$ python -q
>>> import numpy as np
>>> np.set_printoptions(suppress=True, linewidth=200)
>>> A = np.load("case11.npy")
>>> A.round(2)
array([[ 1.19,  0.91, -0.52, -0.16,  0.68,  1.49,  0.58],
       [ 0.91,  0.42, -0.18,  0.01,  0.39,  0.5 ,  0.68],
       [-0.52, -0.18, -1.12, -0.36,  0.26,  0.11, -0.19],
       [-0.16,  0.01, -0.36, -1.39,  1.08,  0.78, -0.14],
       [ 0.68,  0.39,  0.26,  1.08, -0.62, -0.09,  0.28],
       [ 1.49,  0.5 ,  0.11,  0.78, -0.09, -0.8 ,  0.45],
       [ 0.58,  0.68, -0.19, -0.14,  0.28,  0.45, -0.67]])
>>> # looks like rank 5
>>> gram = A.T @ A
>>> np.linalg.matrix_rank(gram)
np.int64(5)
>>> np.round(np.linalg.svd(A, compute_uv=False) ** 2, 2) + 0
array([9., 9., 1., 1., 1., 0., 0.])
>>> np.linalg.cond(A) > 100
np.True_
>>> round(np.linalg.norm(A, 2) / np.linalg.norm(A), 2)
np.float64(0.65)
>>> f = np.array([1, 2])
>>> np.round(np.polyval(f, A[0]), 2)
array([3.19, 2.91, 1.48, 1.84, 2.68, 3.49, 2.58])
>>> np.round(np.convolve(A[0], f), 2)
array([ 1.19,  3.3 ,  1.3 , -1.21,  0.36,  2.84,  3.56,  1.16])
>>> Uu, sigma, Vt = np.linalg.svd(A)
>>> np.argmax(sigma[:-1] / (sigma[1:] + 1e-6)) + 1
np.int64(5)
>>> sigma.round(2) + 0
array([3., 3., 1., 1., 1., 0., 0.])
>>> B = Uu[:, :5] @ np.diag(sigma[:5]) @ Vt[:5]
>>> round(np.abs(A - B).max(), 2)
np.float64(0.0)
>>> np.round(np.linalg.norm(A - B, 2), 2), np.round(sigma[5], 2)
(np.float64(0.0), np.float64(0.0))
>>> np.linalg.matrix_rank(B)
np.int64(5)
>>> B.round(2)
array([[ 1.19,  0.91, -0.52, -0.16,  0.68,  1.49,  0.58],
       [ 0.91,  0.42, -0.18,  0.01,  0.39,  0.5 ,  0.68],
       [-0.52, -0.18, -1.12, -0.36,  0.26,  0.11, -0.19],
       [-0.16,  0.01, -0.36, -1.39,  1.08,  0.78, -0.14],
       [ 0.68,  0.39,  0.26,  1.08, -0.62, -0.09,  0.28],
       [ 1.49,  0.5 ,  0.11,  0.78, -0.09, -0.8 ,  0.45],
       [ 0.58,  0.68, -0.19, -0.14,  0.28,  0.45, -0.67]])
>>> vals, vecs = np.linalg.eigh(A)
>>> x0 = np.array([-6, 3, -2, -6, -4, 7, -1])
>>> round(np.abs(A).sum(axis=1).max(), 2), round(float(np.abs(vals).max()), 2)
(np.float64(5.53), 3.0)
>>> np.round(x0 @ A @ x0 / (x0 @ x0), 2), np.round(vals[0], 2), round(float(vals[-1]), 2)
(np.float64(-1.41), np.float64(-3.0), 3.0)
>>> mat = np.load("run17.npy")
>>> mat.round(2) + 0
array([[-0.74, -1.96,  0.78, -1.39,  1.09,  0.36,  0.62,  0.6 ],
       [ 0.86, -0.05, -1.  ,  0.05, -0.92, -1.26, -0.64, -2.1 ],
       [ 0.9 ,  1.4 , -0.98,  1.02, -1.17, -0.79, -0.72, -1.31],
       [-0.5 ,  1.36,  0.63,  0.87,  0.34,  1.21,  0.32,  2.02],
       [ 0.62, -1.05, -0.76, -0.65, -0.51, -1.27, -0.42, -2.11],
       [ 0.93,  0.92, -1.04,  0.7 , -1.14, -1.01, -0.73, -1.69],
       [ 0.06, -2.09, -0.15, -1.4 ,  0.25, -0.83,  0.03, -1.39],
       [ 0.86,  1.59, -0.94,  1.15, -1.16, -0.67, -0.7 , -1.12],
       [ 0.93,  1.09, -1.03,  0.82, -1.16, -0.94, -0.73, -1.57],
       [-0.13, -2.24,  0.06, -1.51,  0.47, -0.62,  0.18, -1.03],
       [-0.9 , -0.26,  1.04, -0.26,  1.01,  1.21,  0.68,  2.01],
       [-0.07, -2.2 ,  0.  , -1.48,  0.4 , -0.69,  0.13, -1.14],
       [-0.4 , -2.29,  0.38, -1.58,  0.77, -0.24,  0.38, -0.4 ],
       [-0.53,  1.29,  0.66,  0.82,  0.38,  1.23,  0.35,  2.04],
       [-0.78,  0.5 ,  0.92,  0.26,  0.76,  1.3 ,  0.56,  2.16],
       [ 0.51,  2.25, -0.5 ,  1.56, -0.88,  0.07, -0.46,  0.12],
       [ 0.57,  2.21, -0.57,  1.53, -0.94, -0.02, -0.5 , -0.04],
       [-0.93, -0.75,  1.05, -0.59,  1.12,  1.07,  0.72,  1.79],
       [-0.43,  1.51,  0.56,  0.97,  0.24,  1.17,  0.27,  1.94],
       [-0.9 , -1.35,  0.99, -0.99,  1.17,  0.81,  0.72,  1.36],
       [ 0.58, -1.16, -0.72, -0.73, -0.45, -1.25, -0.39, -2.08],
       [ 0.15,  2.25, -0.09,  1.52, -0.5 ,  0.59, -0.2 ,  0.98],
       [-0.02,  2.12,  0.11,  1.42, -0.29,  0.8 , -0.06,  1.33],
       [ 0.74, -0.64, -0.88, -0.36, -0.7 , -1.3 , -0.53, -2.16],
       [-0.92, -1.23,  1.01, -0.91,  1.17,  0.88,  0.73,  1.46],
       [ 0.73,  1.99, -0.76,  1.41, -1.08, -0.33, -0.61, -0.55],
       [ 0.92,  1.22, -1.01,  0.91, -1.17, -0.88, -0.73, -1.46],
       [-0.6 , -2.18,  0.61, -1.52,  0.97,  0.08,  0.52,  0.13],
       [-0.3 ,  1.75,  0.42,  1.15,  0.07,  1.07,  0.16,  1.78],
       [-0.7 ,  0.78,  0.85,  0.46,  0.64,  1.29,  0.5 ,  2.15],
       [ 0.08, -2.06, -0.17, -1.38,  0.22, -0.85,  0.02, -1.42],
       [ 0.07,  2.2 ,  0.  ,  1.48, -0.4 ,  0.69, -0.13,  1.15],
       [-0.92, -0.43,  1.05, -0.38,  1.05,  1.17,  0.7 ,  1.94],
       [ 0.82, -0.29, -0.96, -0.12, -0.84, -1.28, -0.6 , -2.14],
       [ 0.64,  2.14, -0.65,  1.49, -1.  , -0.15, -0.55, -0.24],
       [-0.91, -0.38,  1.04, -0.34,  1.04,  1.18,  0.7 ,  1.96],
       [-0.75, -1.93,  0.8 , -1.37,  1.1 ,  0.39,  0.63,  0.65],
       [ 0.64,  2.13, -0.65,  1.49, -1.  , -0.15, -0.55, -0.25],
       [ 0.1 ,  2.22, -0.03,  1.5 , -0.43,  0.65, -0.15,  1.09],
       [ 0.75,  1.94, -0.79,  1.37, -1.1 , -0.38, -0.63, -0.64],
       [ 0.37, -1.64, -0.49, -1.06, -0.16, -1.12, -0.22, -1.87]])
>>> # rank 2
>>> Uu, sigma, Vt = np.linalg.svd(mat)
>>> vecs = Vt[:(sigma > 1e-8).sum()]
>>> rng = np.random.default_rng(128)
>>> x0 = mat[15] + 4 * mat[22] + rng.integers(2) * np.eye(8)[2]
>>> x0.round(2)
array([ 0.42, 10.73,  0.94,  7.24, -2.03,  3.26, -0.7 ,  5.43])
>>> np.linalg.matrix_rank(np.vstack([mat, x0]))
np.int64(3)
>>> np.allclose(vecs.T @ vecs @ x0, x0)
False
>>> np.round(np.linalg.norm(x0 - vecs.T @ vecs @ x0), 2)
np.float64(0.94)
>>> np.round(np.diag(vecs.T @ vecs), 2)
array([0.1 , 0.59, 0.12, 0.28, 0.15, 0.19, 0.06, 0.52])
>>> X = np.array([[0.0, -1.0, 0.0, -1.0, 0.0],
...     [-1.0, 0.0, 0.0, -1.0, 0.0],
...     [0.0, 0.0, 0.0, 0.0, -1.0],
...     [-1.0, -1.0, 0.0, 0.0, 0.0],
...     [0.0, 0.0, -1.0, 0.0, 0.0]])
>>> # symmetric, so the eigenvalues are real
>>> Q, R = np.linalg.qr(X)
>>> np.round(Q.T @ Q, 2) + 0
array([[1., 0., 0., 0., 0.],
       [0., 1., 0., 0., 0.],
       [0., 0., 1., 0., 0.],
       [0., 0., 0., 1., 0.],
       [0., 0., 0., 0., 1.]])
>>> Q.shape, R.shape
((5, 5), (5, 5))
>>> R.round(2)
array([[-1.41, -0.71,  0.  , -0.71,  0.  ],
       [ 0.  ,  1.22,  0.  ,  0.41,  0.  ],
       [ 0.  ,  0.  , -1.  ,  0.  ,  0.  ],
       [ 0.  ,  0.  ,  0.  ,  1.15,  0.  ],
       [ 0.  ,  0.  ,  0.  ,  0.  , -1.  ]])
>>> np.round(np.abs(np.diag(R)), 2)
array([1.41, 1.22, 1.  , 1.15, 1.  ])
>>> labels = rng.permutation(7)
>>> labels
array([1, 0, 4, 2, 6, 5, 3])
>>> B = A[labels][:, labels]
>>> B.round(2)
array([[ 0.42,  0.91,  0.39, -0.18,  0.68,  0.5 ,  0.01],
       [ 0.91,  1.19,  0.68, -0.52,  0.58,  1.49, -0.16],
       [ 0.39,  0.68, -0.62,  0.26,  0.28, -0.09,  1.08],
       [-0.18, -0.52,  0.26, -1.12, -0.19,  0.11, -0.36],
       [ 0.68,  0.58,  0.28, -0.19, -0.67,  0.45, -0.14],
       [ 0.5 ,  1.49, -0.09,  0.11,  0.45, -0.8 ,  0.78],
       [ 0.01, -0.16,  1.08, -0.36, -0.14,  0.78, -1.39]])
>>> np.trace(B)
np.float64(-3.0)
>>> np.round(np.sort(np.abs(np.linalg.eigvals(B))), 2) + 0
array([0., 0., 1., 1., 1., 3., 3.])
>>> f, v = X[2], X[0]
>>> f @ f
np.float64(1.0)
>>> p = (f @ v) / (f @ f) * f
>>> (v - p) @ f
np.float64(0.0)
>>> p
array([ 0.,  0.,  0.,  0., -0.])
>>> round(np.linalg.norm(f + v) ** 2 + np.linalg.norm(f - v) ** 2, 2)
np.float64(6.0)
>>> vals, vecs = np.linalg.eig(X)
>>> np.round(np.sort(np.linalg.eigvals(X.T)), 2)
array([-2., -1.,  1.,  1.,  1.])
>>> np.round(X @ vecs[:, 0] - vals[0] * vecs[:, 0], 2) + 0
array([0., 0., 0., 0., 0.])
>>> np.round(np.sort(np.linalg.eigvals(X).real), 2)
array([-2., -1.,  1.,  1.,  1.])
>>> (np.linalg.matrix_power((X != 0) + (X.T != 0) + np.eye(5), 5) > 0).astype(int)
array([[1, 1, 0, 1, 0],
       [1, 1, 0, 1, 0],
       [0, 0, 1, 0, 1],
       [1, 1, 0, 1, 0],
       [0, 0, 1, 0, 1]])
>>> J = np.load("mat.npy")
>>> J
array([[ -5.05,  -9.97,  -5.05,   9.97, -15.04,  -0.02,   4.99,   9.96],
       [ -1.02,  -1.78,  -0.97,   1.94,  -2.88,   0.19,   0.98,   2.01],
       [  2.99,   5.88,   2.92,  -5.85,   9.03,   0.04,  -2.84,  -6.05],
       [ -3.9 ,  -8.05,  -4.03,   7.91, -12.03,  -0.01,   3.85,   8.08],
       [  4.01,   7.96,   3.94,  -7.65,  12.13,  -0.19,  -3.94,  -8.06],
       [  1.84,   4.08,   1.91,  -3.9 ,   6.05,  -0.14,  -2.  ,  -3.99],
       [  1.06,   1.9 ,   1.22,  -1.86,   3.  ,  -0.11,  -0.91,  -2.08],
       [ -2.04,  -3.99,  -1.89,   4.17,  -5.87,   0.1 ,   1.96,   3.98]])
>>> labels = rng.permutation(8)
>>> labels
array([4, 1, 6, 5, 2, 3, 7, 0])
>>> B = J[labels][:, labels]
>>> round(np.linalg.det(B), 2), round(float(np.linalg.det(J[labels])), 2)
(np.float64(-0.0), 0.0)
>>> round(float(np.trace(B)), 2)
19.06
>>> np.allclose(B, J)
False
